$ ipython --no-banner

In [1]: import numpy as np

In [2]: np.set_printoptions(precision=3, suppress=True, linewidth=160, legacy="1.25")

In [3]: tidy = lambda a: np.round(a, 3) + 0

In [4]: mat = np.loadtxt("sample12.csv", delimiter=",")

In [5]: mat
Out[5]: 
array([[0.25 , 0.75 ],
       [0.333, 0.667]])

In [6]: P = np.triu(np.array([[0, 3], [0, 3]]), 1) + np.eye(2)

In [7]: other = P @ mat @ np.linalg.inv(P)

In [8]: tidy(other)
Out[8]: 
array([[ 1.249, -0.996],
       [ 0.333, -0.332]])

In [9]: tidy(np.linalg.det(other))
Out[9]: -0.083

In [10]: np.trace(other), np.trace(mat)
Out[10]: (0.917, 0.917)

In [11]: Uu, sig, vt = np.linalg.svd(mat)

In [12]: np.argmax(sig[:-1] / (sig[1:] + 1e-6)) + 1
Out[12]: 1

In [13]: tidy(sig)
Out[13]: array([1.084, 0.077])

In [14]: other = Uu[:, :1] @ np.diag(sig[:1]) @ vt[:1]

In [15]: np.linalg.matrix_rank(mat, rtol=0.05)
Out[15]: 2

In [16]: np.linalg.matrix_rank(other)
Out[16]: 1

In [17]: J = np.array([[8, 0, 10, 4, 4],
    ...:     [4, 0, 5, 2, 2],
    ...:     [12, 0, 15, 6, 6],
    ...:     [0, 0, 0, 0, 0],
    ...:     [4, 0, 5, 2, 2]])

In [18]: # null space of dimension 4

In [19]: np.linalg.matrix_rank(J, rtol=0.1)
Out[19]: 1

In [20]: np.argsort(-np.linalg.norm(J, axis=0).round(6), kind="stable")[:3]
Out[20]: array([2, 0, 3])

In [21]: [round(float(x), 3) for x in np.linalg.svd(J, compute_uv=False)[:3]]
Out[21]: [27.111, 0.0, 0.0]

In [22]: np.linalg.cond(J) > 100
Out[22]: True

In [23]: r = np.linalg.matrix_rank(J)

In [24]: r
Out[24]: 1

In [25]: N = np.linalg.svd(J)[2][r:].T

In [26]: np.linalg.matrix_rank(J.T @ J), np.linalg.matrix_rank(J @ J.T)
Out[26]: (1, 1)

In [27]: tidy(N @ N.T)
Out[27]: 
array([[ 0.673,  0.   , -0.408, -0.163, -0.163],
       [ 0.   ,  1.   ,  0.   ,  0.   ,  0.   ],
       [-0.408,  0.   ,  0.49 , -0.204, -0.204],
       [-0.163,  0.   , -0.204,  0.918, -0.082],
       [-0.163,  0.   , -0.204, -0.082,  0.918]])

In [28]: [int(np.linalg.matrix_rank(J[:i])) for i in range(1, len(J) + 1)]
Out[28]: [1, 1, 1, 1, 1]
